In [1]: import numpy as np

In [2]: import numpy.linalg as la

In [3]: np.set_printoptions(precision=1, suppress=True, linewidth=200)

In [4]: rnd = lambda a: np.round(a, 1) + 0

In [5]: W0 = np.loadtxt("test10.csv", delimiter=",")

In [6]: W0
Out[6]: 
array([[  8.,  -4.,   2.,   0.],
       [ -4.,   4.,  -6.,   4.],
       [  2.,  -6.,  13., -10.],
       [  0.,   4., -10.,   8.]])

In [7]: rnd(la.det(W0.T))
Out[7]: np.float64(0.0)

In [8]: print(np.kron(np.eye(2, dtype=int), W0))
[[  8.  -4.   2.   0.   0.  -0.   0.   0.]
 [ -4.   4.  -6.   4.  -0.   0.  -0.   0.]
 [  2.  -6.  13. -10.   0.  -0.   0.  -0.]
 [  0.   4. -10.   8.   0.   0.  -0.   0.]
 [  0.  -0.   0.   0.   8.  -4.   2.   0.]
 [ -0.   0.  -0.   0.  -4.   4.  -6.   4.]
 [  0.  -0.   0.  -0.   2.  -6.  13. -10.]
 [  0.   0.  -0.   0.   0.   4. -10.   8.]]

In [9]: np.einsum("ii->", W0)
Out[9]: np.float64(33.0)

In [10]: rnd(la.eigvals(W0).sum().real)
Out[10]: np.float64(33.0)

In [11]: rnd(np.poly(W0))
Out[11]: array([  1., -33., 216.,   0.,   0.])

In [12]: data = np.load("case18.npy")

In [13]: data
Out[13]: 
array([[ 2.2,  0.7, -0.9,  5.2],
       [ 0.6, -0.3, -0.4,  2.5],
       [ 2.3, -4. , -0.8,  2. ],
       [ 7.2, -4.4,  2.3,  4.9],
       [ 1. ,  0.2, -0.6, 16.3],
       [-4. , -2.9, -1.4, -5.6],
       [-8.7,  1.5,  0.4,  7.7],
       [ 3.6,  2.3,  1.6,  8.3],
       [-1. , -4.3, -1.9,  8.2],
       [-1.2, -2.2, -1.5, -7.5],
       [-1.7,  1.5,  0.9,  5.4]])

In [14]: U, sv, Vh = la.svd(W0)

In [15]: rnd(sv)
Out[15]: array([24.,  9.,  0.,  0.])

In [16]: A2 = U[:, :2] @ np.diag(sv[:2]) @ Vh[:2]

In [17]: rnd(A2)
Out[17]: 
array([[  8.,  -4.,   2.,   0.],
       [ -4.,   4.,  -6.,   4.],
       [  2.,  -6.,  13., -10.],
       [  0.,   4., -10.,   8.]])

In [18]: la.matrix_rank(A2)
Out[18]: np.int64(2)

In [19]: rnd(la.norm(W0 - A2, 2)), rnd(sv[2])
Out[19]: (np.float64(0.0), np.float64(0.0))

In [20]: Ac = data - data.mean(axis=0)

In [21]: V = la.svd(Ac)[2][:3]

In [22]: A2 = Ac - Ac @ V.T @ V

In [23]: la.norm(A2, axis=1).round(6).argmax()
Out[23]: np.int64(3)

In [24]: rnd(la.norm(A2) / la.norm(Ac))
Out[24]: np.float64(0.1)

In [25]: rnd(np.diag(V.T @ V))
Out[25]: array([1. , 0.9, 0.1, 1. ])

In [26]: rnd(A2.std(axis=0))
Out[26]: array([0.2, 0.3, 0.9, 0. ])

In [27]: proj = data @ la.solve(data.T @ data, data.T)

In [28]: rnd(proj @ data[:, 2])
Out[28]: array([-0.9, -0.4, -0.8,  2.3, -0.6, -1.4,  0.4,  1.6, -1.9, -1.5,  0.9])

In [29]: print(la.matrix_rank(np.eye(11) - proj))
7

In [30]: rnd(proj)
Out[30]: 
array([[ 0.3,  0.1,  0. , -0.2,  0.3, -0.1, -0.2,  0.1,  0.1,  0. , -0.1],
       [ 0.1,  0. ,  0. ,  0. ,  0.1,  0. ,  0. ,  0. ,  0.1,  0. ,  0. ],
       [ 0. ,  0. ,  0.2,  0.2,  0.1,  0.1, -0.1, -0.1,  0.3,  0.1, -0.1],
       [-0.2,  0. ,  0.2,  0.8, -0.1,  0. , -0.1,  0.1,  0.1, -0.1,  0. ],
       [ 0.3,  0.1,  0.1, -0.1,  0.5, -0.1,  0.1,  0.2,  0.3, -0.1,  0.1],
       [-0.1,  0. ,  0.1,  0. , -0.1,  0.3,  0.1, -0.3,  0.2,  0.2, -0.1],
       [-0.2,  0. , -0.1, -0.1,  0.1,  0.1,  0.8,  0. ,  0.1, -0.1,  0.3],
       [ 0.1,  0. , -0.1,  0.1,  0.2, -0.3,  0. ,  0.3, -0.1, -0.2,  0.1],
       [ 0.1,  0.1,  0.3,  0.1,  0.3,  0.2,  0.1, -0.1,  0.5,  0.1,  0. ],
       [ 0. ,  0. ,  0.1, -0.1, -0.1,  0.2, -0.1, -0.2,  0.1,  0.2, -0.1],
       [-0.1,  0. , -0.1,  0. ,  0.1, -0.1,  0.3,  0.1,  0. , -0.1,  0.1]])
